$ ipython --no-banner

In [1]: import numpy as np

In [2]: np.set_printoptions(precision=3, suppress=True, linewidth=140, sign=" ")

In [3]: X = np.loadtxt("arr.csv", delimiter=",")

In [4]: print(X)
[[ 0.462  1.425 -0.104  1.438  0.936 -0.807 -0.816 -0.568  0.143 -0.369]
 [ 1.425 -0.558  0.04  -0.185 -0.53  -1.005 -1.182  0.005 -0.732  0.377]
 [-0.104  0.04  -0.844 -1.572  0.009  0.501  0.963  0.263 -0.426 -0.384]
 [ 1.438 -0.185 -1.572  0.717  1.476  1.401  0.238 -1.279 -0.119  0.806]
 [ 0.936 -0.53   0.009  1.476 -0.305  1.238 -1.097 -1.603  0.05   0.237]
 [-0.807 -1.005  0.501  1.401  1.238  1.195  1.761  1.321  0.271 -0.183]
 [-0.816 -1.182  0.963  0.238 -1.097  1.761 -0.193  0.654 -1.081 -0.385]
 [-0.568  0.005  0.263 -1.279 -1.603  1.321  0.654  0.134  0.049 -1.684]
 [ 0.143 -0.732 -0.426 -0.119  0.05   0.271 -1.081  0.049 -3.872 -1.099]
 [-0.369  0.377 -0.384  0.806  0.237 -0.183 -0.385 -1.684 -1.099 -1.735]]

In [5]: B = X / np.linalg.norm(X, axis=1, keepdims=True)

In [6]: G = B @ B.T

In [7]: print((np.abs(G) > 0.9).astype(int))
[[ 1  0  0  0  0  0  0  0  0  0]
 [ 0  1  0  0  0  0  0  0  0  0]
 [ 0  0  1  0  0  0  0  0  0  0]
 [ 0  0  0  1  0  0  0  0  0  0]
 [ 0  0  0  0  1  0  0  0  0  0]
 [ 0  0  0  0  0  1  0  0  0  0]
 [ 0  0  0  0  0  0  1  0  0  0]
 [ 0  0  0  0  0  0  0  1  0  0]
 [ 0  0  0  0  0  0  0  0  1  0]
 [ 0  0  0  0  0  0  0  0  0  1]]

In [8]: print(np.argwhere(np.triu(np.abs(G) > 0.95, 1)))
[]

In [9]: print(round(np.degrees(np.arccos(np.clip(G[4, 8], -1, 1))), 3))
84.034

In [10]: print(G[4])
[ 0.286  0.228 -0.528  0.569  1.    -0.111  0.196 -0.176  0.104  0.35 ]

In [11]: vals, V = np.linalg.eigh(X)

In [12]: print(np.abs(V[:, -1]))
[ 0.417  0.197  0.232  0.405  0.333  0.254  0.367  0.466  0.007  0.205]

In [13]: print(np.round(V.T @ X @ V, 3) + 0)
[[-5.  0.  0.  0.  0.  0.  0.  0.  0.  0.]
 [ 0. -3.  0.  0.  0.  0.  0.  0.  0.  0.]
 [ 0.  0. -3.  0.  0.  0.  0.  0.  0.  0.]
 [ 0.  0.  0. -3.  0.  0.  0.  0.  0.  0.]
 [ 0.  0.  0.  0. -1.  0.  0.  0.  0.  0.]
 [ 0.  0.  0.  0.  0.  0.  0.  0.  0.  0.]
 [ 0.  0.  0.  0.  0.  0.  0.  0.  0.  0.]
 [ 0.  0.  0.  0.  0.  0.  0.  1.  0.  0.]
 [ 0.  0.  0.  0.  0.  0.  0.  0.  4.  0.]
 [ 0.  0.  0.  0.  0.  0.  0.  0.  0.  5.]]

In [14]: print((vals > 1e-8).sum(), (vals < -1e-8).sum())
3 5

In [15]: print(V @ np.diag(vals) @ V.T)
[[ 0.462  1.425 -0.104  1.438  0.936 -0.807 -0.816 -0.568  0.143 -0.369]
 [ 1.425 -0.558  0.04  -0.185 -0.53  -1.005 -1.182  0.005 -0.732  0.377]
 [-0.104  0.04  -0.844 -1.572  0.009  0.501  0.963  0.263 -0.426 -0.384]
 [ 1.438 -0.185 -1.572  0.717  1.476  1.401  0.238 -1.279 -0.119  0.806]
 [ 0.936 -0.53   0.009  1.476 -0.305  1.238 -1.097 -1.603  0.05   0.237]
 [-0.807 -1.005  0.501  1.401  1.238  1.195  1.761  1.321  0.271 -0.183]
 [-0.816 -1.182  0.963  0.238 -1.097  1.761 -0.193  0.654 -1.081 -0.385]
 [-0.568  0.005  0.263 -1.279 -1.603  1.321  0.654  0.134  0.049 -1.684]
 [ 0.143 -0.732 -0.426 -0.119  0.05   0.271 -1.081  0.049 -3.872 -1.099]
 [-0.369  0.377 -0.384  0.806  0.237 -0.183 -0.385 -1.684 -1.099 -1.735]]

In [16]: print(np.linalg.eigvalsh(X + -3 * np.eye(10)))
[-8. -6. -6. -6. -4. -3. -3. -2.  1.  2.]
